In [1]: import numpy as np

In [2]: np.set_printoptions(suppress=True, linewidth=200)

In [3]: rnd = lambda a: np.round(a, 4) + 0

In [4]: rng = np.random.default_rng(2788)

In [5]: X = np.triu(rng.random((7, 7)) < 0.4, 1).astype(int)

In [6]: X = X + X.T

In [7]: X
Out[7]: 
array([[0, 0, 0, 0, 0, 0, 1],
       [0, 0, 1, 0, 0, 1, 0],
       [0, 1, 0, 1, 0, 0, 1],
       [0, 0, 1, 0, 0, 0, 0],
       [0, 0, 0, 0, 0, 1, 0],
       [0, 1, 0, 0, 1, 0, 1],
       [1, 0, 1, 0, 0, 1, 0]])

In [8]: # symmetric, so the eigenvalues are real

In [9]: r = np.linalg.matrix_rank(X)

In [10]: r
Out[10]: np.int64(6)

In [11]: ns = np.linalg.svd(X)[2][r:].T

In [12]: rnd(ns[:, 0] / ns[np.abs(ns[:, 0]).round(6).argmax(), 0])
Out[12]: array([ 0.,  1.,  0., -1., -1.,  0.,  0.])

In [13]: np.linalg.matrix_rank(X.T @ X), np.linalg.matrix_rank(X @ X.T)
Out[13]: (np.int64(6), np.int64(6))

In [14]: np.allclose(X @ ns, 0)
Out[14]: True

In [15]: rnd(X @ ns)
Out[15]: 
array([[0.],
       [0.],
       [0.],
       [0.],
       [0.],
       [0.],
       [0.]])

In [16]: [int(np.linalg.matrix_rank(np.delete(X, i, axis=0))) for i in range(7)]
Out[16]: [5, 6, 5, 6, 6, 5, 5]

In [17]: [int(np.linalg.matrix_rank(X[:i])) for i in range(1, len(X) + 1)]
Out[17]: [1, 2, 3, 4, 4, 5, 6]

In [18]: W0 = np.loadtxt("mat.csv", delimiter=",")

In [19]: W0
Out[19]: 
array([[-1.,  0.,  3., -3.,  0.,  0.,  0.],
       [ 3., -1., -3., -2.,  0.,  0.,  0.],
       [ 2., -1.,  2.,  3.,  0.,  0.,  0.],
       [ 2.,  3.,  0.,  1.,  0.,  0.,  0.],
       [ 0.,  0.,  0.,  0., -1., -1.,  1.],
       [ 0.,  0.,  0.,  0.,  2., -3.,  0.],
       [ 0.,  0.,  0.,  0.,  0., -1., -1.]])

In [20]: # 2 groups of indices that never mix

In [21]: M2 = np.linalg.inv(W0)

In [22]: rnd(np.linalg.inv(M2))
Out[22]: 
array([[-1.,  0.,  3., -3.,  0.,  0.,  0.],
       [ 3., -1., -3., -2.,  0.,  0.,  0.],
       [ 2., -1.,  2.,  3.,  0.,  0.,  0.],
       [ 2.,  3.,  0.,  1.,  0.,  0.,  0.],
       [ 0.,  0.,  0.,  0., -1., -1.,  1.],
       [ 0.,  0.,  0.,  0.,  2., -3.,  0.],
       [ 0.,  0.,  0.,  0.,  0., -1., -1.]])

In [23]: rnd(W0 @ M2)
Out[23]: 
array([[1., 0., 0., 0., 0., 0., 0.],
       [0., 1., 0., 0., 0., 0., 0.],
       [0., 0., 1., 0., 0., 0., 0.],
       [0., 0., 0., 1., 0., 0., 0.],
       [0., 0., 0., 0., 1., 0., 0.],
       [0., 0., 0., 0., 0., 1., 0.],
       [0., 0., 0., 0., 0., 0., 1.]])

In [24]: rnd(np.linalg.slogdet(W0)[0])
Out[24]: np.float64(1.0)

In [25]: rnd(np.linalg.det(W0))
Out[25]: np.float64(1876.0)

In [26]: np.flatnonzero(np.linalg.matrix_power((W0 != 0) + (W0.T != 0) + np.eye(7), 7)[2])
Out[26]: array([0, 1, 2, 3])

In [27]: feats = np.loadtxt("test0.csv", delimiter=",")

In [28]: rnd(feats)
Out[28]: 
array([[ 0.4369,  0.0291, -0.4951],
       [ 0.0291,  0.0019, -0.033 ],
       [-0.4951, -0.033 ,  0.5612]])

In [29]: # rank 1

In [30]: w, vecs = np.linalg.eigh(feats)

In [31]: vec = np.array([1, 3, 7])

In [32]: rnd(np.linalg.eigvalsh(feats[1:, 1:]))
Out[32]: array([0.    , 0.5631])

In [33]: rnd(vec @ feats @ vec)
Out[33]: np.float64(19.8078)

In [34]: rnd(np.abs(feats).sum(axis=1).max()), np.abs(w).max()
Out[34]: (np.float64(1.0893), np.float64(1.0))

In [35]: (np.sign(vecs[:, -1].round(6)) == np.sign(vecs[0, -1].round(6))).astype(int)
Out[35]: array([1, 1, 0])

In [36]: Uu, sv, Vt = np.linalg.svd(feats)

In [37]: rnd(sv)
Out[37]: array([1., 0., 0.])

In [38]: np.argmax(sv[:-1] / (sv[1:] + 1e-6)) + 1
Out[38]: np.int64(1)

In [39]: M2 = Uu[:, :1] @ np.diag(sv[:1]) @ Vt[:1]

In [40]: np.linalg.matrix_rank(M2)
Out[40]: np.int64(1)

In [41]: rnd(np.linalg.norm(feats - M2) / np.linalg.norm(feats))
Out[41]: np.float64(0.0)

In [42]: np.linalg.matrix_rank(feats, rtol=0.05)
Out[42]: np.int64(1)

In [43]: rnd(np.linalg.norm(feats - M2, 2)), rnd(sv[1])
Out[43]: (np.float64(0.0), np.float64(0.0))
